$ python3 -q
>>> import numpy as np
>>> from numpy import linalg as LA
>>> np.set_printoptions(suppress=True, linewidth=120)
>>> W0 = np.array([[3.13, 0.96, 1.95],
...     [2.93, 1.12, 2.06],
...     [2.91, 1.01, 1.86],
...     [3.12, 1.05, 2.11],
...     [3.02, 1.07, 1.91],
...     [0.01, -0.06, 2.98],
...     [-0.01, -0.27, 3.03],
...     [0.09, 0.03, 2.79],
...     [-0.02, -0.06, 3.02],
...     [-0.04, -0.04, 2.88]])
>>> W0
array([[ 3.13,  0.96,  1.95],
       [ 2.93,  1.12,  2.06],
       [ 2.91,  1.01,  1.86],
       [ 3.12,  1.05,  2.11],
       [ 3.02,  1.07,  1.91],
       [ 0.01, -0.06,  2.98],
       [-0.01, -0.27,  3.03],
       [ 0.09,  0.03,  2.79],
       [-0.02, -0.06,  3.02],
       [-0.04, -0.04,  2.88]])
>>> round(np.log10(LA.cond(W0)))
2
>>> LA.cond(W0) > 100
np.False_
>>> np.round(np.abs(LA.svd(W0)[2][-1]), 2)
array([0.34, 0.94, 0.03])
>>> rng = np.random.default_rng(9591)
>>> labels = rng.integers(0, 3, 4)
>>> X = np.triu((labels[:, None] == labels) & (rng.random((4, 4)) < 0.8), 1).astype(int)
>>> X += X.T
>>> X
array([[0, 0, 0, 0],
       [0, 0, 0, 0],
       [0, 0, 0, 1],
       [0, 0, 1, 0]])
>>> labels = rng.permutation(4)
>>> labels
array([1, 0, 3, 2])
>>> M2 = X[labels][:, labels]
>>> np.trace(M2)
np.int64(0)
>>> M2
array([[0, 0, 0, 0],
       [0, 0, 0, 0],
       [0, 0, 0, 1],
       [0, 0, 1, 0]])
>>> np.allclose(M2, X)
True
>>> X @ X.T
array([[0, 0, 0, 0],
       [0, 0, 0, 0],
       [0, 0, 1, 0],
       [0, 0, 0, 1]])
>>> X.T @ X
array([[0, 0, 0, 0],
       [0, 0, 0, 0],
       [0, 0, 1, 0],
       [0, 0, 0, 1]])
>>> X[:, 3] @ X[:, 0]
np.int64(0)
>>> np.abs(np.diag(LA.qr(X)[1])) > 1e-9
array([False, False,  True,  True])
>>> np.unique(X.round(6), axis=0).shape
(3, 4)
>>> X @ X
array([[0, 0, 0, 0],
       [0, 0, 0, 0],
       [0, 0, 1, 0],
       [0, 0, 0, 1]])
>>> np.trace(X @ X @ X) // 6
np.int64(0)
>>> X.sum(axis=0)
array([0, 0, 1, 1])
>>> low = np.diag(X.sum(axis=1)) - X
>>> LA.matrix_rank(low)
np.int64(1)
>>> (LA.eigvalsh(low) < 1e-8).sum()
np.int64(3)
>>> C = np.array([[5, 1, 2], [0, 2, 5], [4, 1, 3]])
>>> M = np.repeat(C, 14 // 3, axis=0)
>>> M = M + 0.1 * rng.normal(size=M.shape)
>>> M.round(2) + 0
array([[ 4.96,  1.09,  1.9 ],
       [ 5.12,  0.91,  1.95],
       [ 5.09,  1.11,  1.98],
       [ 4.91,  1.02,  2.01],
       [ 0.07,  1.99,  4.95],
       [-0.13,  1.81,  4.97],
       [ 0.  ,  1.92,  4.86],
       [-0.16,  1.95,  4.92],
       [ 4.14,  1.08,  3.16],
       [ 4.04,  0.95,  2.93],
       [ 3.83,  1.04,  3.  ],
       [ 3.95,  1.12,  2.91]])
>>> round(np.log10(LA.cond(M)))
1
>>> round(LA.norm(M, 2) / LA.norm(M), 2)
np.float64(0.88)
>>> np.argsort(-LA.norm(M, axis=0).round(6), kind="stable")[:3]
array([0, 2, 1])
>>> LA.matrix_rank(M, rtol=0.1)
np.int64(2)
>>> [round(float(x), 2) for x in LA.svd(M, compute_uv=False)[:3]]
[16.18, 8.62, 0.54]
>>> theta = rng.uniform(0, 2 * np.pi, 17)
>>> O, _ = LA.qr(np.array([[1.1, 0.5], [0.0, -1.2], [-1.3, -0.2]]))
>>> data = 5 * np.c_[np.cos(theta), np.sin(theta)] @ O.T
>>> data.round(2)
array([[ 3.26, -2.07, -3.18],
       [ 1.21, -4.85,  0.15],
       [-2.6 , -2.05,  3.74],
       [ 3.16, -2.56, -2.9 ],
       [ 2.09,  2.97, -3.44],
       [-1.03, -4.16,  2.57],
       [ 2.89, -3.36, -2.32],
       [ 1.23,  3.99, -2.75],
       [ 1.69, -4.68, -0.47],
       [ 3.27, -1.98, -3.22],
       [-2.48,  4.03,  1.62],
       [ 3.22, -2.29, -3.06],
       [-0.59,  4.88, -0.9 ],
       [-2.38,  4.15,  1.45],
       [-2.61,  3.85,  1.84],
       [-0.81,  4.89, -0.63],
       [ 0.55, -4.88,  0.93]])
>>> C = data[[5, 9]].astype(float)
>>> for _ in range(3):
...     labels = LA.norm(data[:, None] - C, axis=-1).argmin(axis=1)
...     C = np.array([data[labels == j].mean(axis=0) for j in range(2)])
... 
>>> labels
array([1, 0, 0, 1, 1, 0, 1, 1, 0, 1, 0, 1, 1, 0, 0, 1, 0])
>>> np.abs(C[1] - C[0]).argmax()
np.int64(2)
>>> np.round(C[1] - C[0], 2)
array([ 2.93,  1.57, -3.97])
